% ipython --no-banner

In [1]: import numpy as np

In [2]: import numpy.linalg as la

In [3]: np.set_printoptions(precision=2, suppress=True, linewidth=100, floatmode="fixed")

In [4]: m1 = np.load("block9.npy")

In [5]: m1
Out[5]: 
array([[-4.60, -1.96,  3.65],
       [-1.02, -0.33,  0.24],
       [-2.69, -1.02,  1.98],
       [-1.11, -0.84,  3.73],
       [-0.81, -0.80,  3.21],
       [-6.84, -2.63,  5.79],
       [-3.50, -1.85,  5.58],
       [-3.20, -0.98,  1.42],
       [-4.89, -2.15,  4.88],
       [ 3.59,  2.09, -5.45],
       [-7.05, -2.93,  4.67],
       [-0.22, -0.09, -0.21],
       [ 2.35,  1.08, -2.29],
       [-6.25, -2.57,  5.26],
       [ 3.64,  1.42, -3.08],
       [ 1.04,  0.91, -2.11],
       [ 4.53,  1.74, -2.86]])

In [6]: z = m1[:, 2] > np.median(m1[:, 2])

In [7]: u = m1[z].mean(axis=0) - m1[~z].mean(axis=0)

In [8]: np.argsort(-np.abs(u).round(6), kind="stable")
Out[8]: array([2, 0, 1])

In [9]: u
Out[9]: array([-5.27, -2.50,  5.97])

In [10]: z.astype(int)
Out[10]: array([1, 0, 0, 1, 1, 1, 1, 0, 1, 0, 1, 0, 0, 1, 0, 0, 0])

In [11]: A2 = np.c_[m1[:, :2] @ np.array([[-3, -2], [-1, -3]]), np.array([2, -1, 9, 4, -6, 5, -5, 4, 2, 6, -6, -1, -5, -5, -8, -4, -6])]

In [12]: A2
Out[12]: 
array([[ 15.76,  15.08,   2.00],
       [  3.39,   3.03,  -1.00],
       [  9.09,   8.44,   9.00],
       [  4.17,   4.74,   4.00],
       [  3.23,   4.02,  -6.00],
       [ 23.15,  21.57,   5.00],
       [ 12.35,  12.55,  -5.00],
       [ 10.58,   9.34,   4.00],
       [ 16.82,  16.23,   2.00],
       [-12.86, -13.45,   6.00],
       [ 24.08,  22.89,  -6.00],
       [  0.75,   0.71,  -1.00],
       [ -8.13,  -7.94,  -5.00],
       [ 21.32,  20.21,  -5.00],
       [-12.34, -11.54,  -8.00],
       [ -4.03,  -4.81,  -4.00],
       [-15.33, -14.28,  -6.00]])

In [13]: np.round(la.lstsq(m1, A2[:, 0])[0], 2) + 0
Out[13]: array([-3.00, -1.00,  0.00])

In [14]: proj = A2 @ la.solve(A2.T @ A2, A2.T)

In [15]: np.allclose(proj @ proj, proj)
Out[15]: True

In [16]: round(np.trace(proj), 2)
Out[16]: np.float64(3.0)

In [17]: np.round(np.diag(proj), 2) + 0
Out[17]: 
array([0.08, 0.02, 0.20, 0.22, 0.18, 0.24, 0.18, 0.14, 0.10, 0.32, 0.34, 0.00, 0.10, 0.27, 0.17,
       0.30, 0.14])

In [18]: M = np.loadtxt("arr.csv", delimiter=",")

In [19]: M
Out[19]: 
array([[ 19.85,  -1.79,   1.63],
       [ 15.04,  -4.07, -12.54],
       [ 15.81,   0.73,  12.22],
       [-18.48,   0.46,  -7.62],
       [-18.09,   3.46,   7.80],
       [ 16.83,   0.34,  10.80],
       [ -6.59,  -2.97, -18.65],
       [ 18.92,  -3.13,  -5.68],
       [ 19.15,  -0.91,   5.69],
       [ 17.10,   0.23,  10.36],
       [-19.41,   1.14,  -4.68],
       [  0.78,   3.78,  19.62],
       [-18.64,   0.55,  -7.23]])

In [20]: rng = np.random.default_rng(1)

In [21]: A2 = M + rng.integers(-2, 3, (13, 2)) @ rng.integers(-2, 3, (2, 3))

In [22]: A2
Out[22]: 
array([[ 19.85,  -1.79,   1.63],
       [ 13.04,  -7.07, -14.54],
       [ 17.81,   2.73,  16.22],
       [-20.48,  -1.54, -11.62],
       [-17.09,   4.46,   9.80],
       [ 16.83,   2.34,   6.80],
       [ -8.59,  -7.97, -16.65],
       [ 18.92,  -4.13,  -3.68],
       [ 19.15,   0.09,   3.69],
       [ 19.10,   2.23,  14.36],
       [-20.41,   1.14,  -8.68],
       [  0.78,   5.78,  15.62],
       [-17.64,   4.55, -11.23]])

In [23]: la.matrix_rank(A2 - M, tol=1e-8)
Out[23]: np.int64(2)

In [24]: np.round(la.svd(A2 - M, compute_uv=False), 2) + 0
Out[24]: array([11.77,  9.45,  0.00])

In [25]: cen = M - M.mean(axis=0)

In [26]: V = la.svd(cen)[2][:2]

In [27]: A2 = cen - cen @ V.T @ V

In [28]: np.round(A2.std(axis=0), 2) + 0
Out[28]: array([0.00, 0.00, 0.00])

In [29]: la.matrix_rank(M, rtol=0.1)
Out[29]: np.int64(2)

In [30]: np.argsort(-la.norm(M, axis=0).round(6), kind="stable")[:3]
Out[30]: array([0, 2, 1])

In [31]: np.round(la.norm(M, 2) / la.norm(M), 2)
Out[31]: np.float64(0.86)

In [32]: la.cond(M) > 100
Out[32]: np.True_

In [33]: w1 = np.array([[0, 2, 2], [2, -1, -3], [0, -1, 3]])

In [34]: c = np.array([3, 1, 0])

In [35]: hid = np.maximum(M @ w1 + c, 0)

In [36]: la.matrix_rank(hid)
Out[36]: np.int64(3)

In [37]: (hid > 0).astype(int)
Out[37]: 
array([[0, 1, 1],
       [0, 1, 1],
       [1, 1, 1],
       [1, 0, 0],
       [1, 0, 0],
       [1, 1, 1],
       [0, 1, 0],
       [0, 1, 1],
       [1, 1, 1],
       [1, 1, 1],
       [1, 0, 0],
       [1, 0, 1],
       [1, 0, 0]])

In [38]: Z = np.array([[-2, 1, -2], [2, 0, 0], [-1, 1, 1]])

In [39]: (hid @ Z).round(6).argmax(axis=1)
Out[39]: array([1, 0, 1, 1, 1, 1, 0, 0, 1, 1, 1, 1, 1])

In [40]: w1 @ Z
Out[40]: 
array([[ 2,  2,  2],
       [-3, -1, -7],
       [-5,  3,  3]])

In [41]: E = np.load("run9.npy")

In [42]: E
Out[42]: 
array([[-0.20, -1.83, -0.90],
       [ 0.50, -1.00, -0.50],
       [-0.10, -3.40, -1.70],
       [ 0.80, -1.62, -0.80],
       [ 0.00, -1.97, -1.00],
       [-1.00, -1.47, -0.70],
       [ 0.80,  0.20,  0.10],
       [ 2.10,  0.64,  0.30],
       [-0.30,  1.05,  0.50],
       [ 1.90, -0.09,  0.00],
       [-0.80, -2.01, -1.00],
       [-0.10,  2.05,  1.00],
       [ 0.40, -2.02, -1.00]])

In [43]: A2 = np.c_[E[:, :1] @ np.array([[-3]]), np.array([-5, 3, -1, 0, -1, -1, 2, 1, -1, -5, 3, -1, -2])]

In [44]: A2
Out[44]: 
array([[ 0.60, -5.00],
       [-1.50,  3.00],
       [ 0.30, -1.00],
       [-2.40,  0.00],
       [ 0.00, -1.00],
       [ 3.00, -1.00],
       [-2.40,  2.00],
       [-6.30,  1.00],
       [ 0.90, -1.00],
       [-5.70, -5.00],
       [ 2.40,  3.00],
       [ 0.30, -1.00],
       [-1.20, -2.00]])

In [45]: la.matrix_rank(A2)
Out[45]: np.int64(2)

In [46]: la.matrix_rank(np.c_[E, A2])
Out[46]: np.int64(4)

In [47]: np.round(la.lstsq(E, A2[:, 0])[0], 2) + 0
Out[47]: array([-3.00,  0.00,  0.00])

In [48]: blk = np.stack([A2, 4 * A2, A2[::-1]])

In [49]: la.norm(blk, axis=(1, 2))
Out[49]: array([13.62, 54.48, 13.62])

In [50]: la.matrix_rank(blk.reshape(3, -1))
Out[50]: np.int64(2)

In [51]: (blk @ A2.T).shape
Out[51]: (3, 13, 13)

In [52]: la.matrix_rank(blk)
Out[52]: array([2, 2, 2])

In [53]: np.einsum("bij,cij->bc", blk, blk)
Out[53]: 
array([[ 185.50,  742.00,    6.42],
       [ 742.00, 2968.00,   25.68],
       [   6.42,   25.68,  185.50]])

In [54]: x0 = np.array([8, 2, 0])

In [55]: y = E @ x0

In [56]: np.round(la.pinv(E) @ E, 2) + 0
Out[56]: 
array([[1.00, 0.00, 0.00],
       [0.00, 1.00, 0.00],
       [0.00, 0.00, 1.00]])

In [57]: np.round(la.solve(E.T @ E, E.T @ y), 2) + 0
Out[57]: array([8.00, 2.00, 0.00])

In [58]: y = y + 0.05 * rng.normal(size=13)

In [59]: y
Out[59]: 
array([ -5.26,   1.99,  -7.64,   3.15,  -3.94, -10.95,   6.86,  18.13,  -0.44,  14.93, -10.43,
         3.28,  -0.83])

In [60]: c, *_ = la.lstsq(E, y)

In [61]: c
Out[61]: array([ 8.00,  2.19, -0.38])

In [62]: round(float(la.norm(y - E @ c)), 2)
Out[62]: 0.19

In [63]: proj = E @ la.solve(E.T @ E, E.T)

In [64]: np.diag(proj)
Out[64]: array([0.10, 0.06, 0.37, 0.14, 0.24, 0.34, 0.06, 0.50, 0.12, 0.65, 0.15, 0.16, 0.13])

In [65]: np.round(la.eigvalsh(proj), 2) + 0
Out[65]: array([0.00, 0.00, 0.00, 0.00, 0.00, 0.00, 0.00, 0.00, 0.00, 0.00, 1.00, 1.00, 1.00])

In [66]: np.allclose(proj @ proj, proj)
Out[66]: True

In [67]: F = np.load("layer7.npy")

In [68]: F
Out[68]: 
array([[-2,  1,  0,  0,  0,  0],
       [ 2,  0,  0,  0,  0,  0],
       [ 1,  3,  0,  0,  0,  0],
       [ 0,  0, -2,  1,  0,  0],
       [ 0,  0,  2,  0,  0,  0],
       [ 0,  0,  1,  3,  0,  0],
       [ 0,  0,  0,  0, -2,  1],
       [ 0,  0,  0,  0,  2,  0],
       [ 0,  0,  0,  0,  1,  3]])

In [69]: A2 = np.c_[F[:, :1] @ np.array([[-2]]), np.array([3, -2, -1, 3, -2, -1, 1, 0, 2])]

In [70]: A2
Out[70]: 
array([[ 4,  3],
       [-4, -2],
       [-2, -1],
       [ 0,  3],
       [ 0, -2],
       [ 0, -1],
       [ 0,  1],
       [ 0,  0],
       [ 0,  2]])

In [71]: la.norm(la.qr(F)[0].T @ A2, axis=0) ** 2 / ((A2 ** 2).sum(axis=0) + 1e-12)
Out[71]: array([1.00, 0.97])

In [72]: np.round(la.lstsq(F, A2[:, 0])[0], 2) + 0
Out[72]: array([-2.00,  0.00,  0.00,  0.00,  0.00,  0.00])

In [73]: np.round(la.norm(A2 - F @ la.lstsq(F, A2)[0], axis=0), 2) + 0
Out[73]: array([0.00, 0.92])
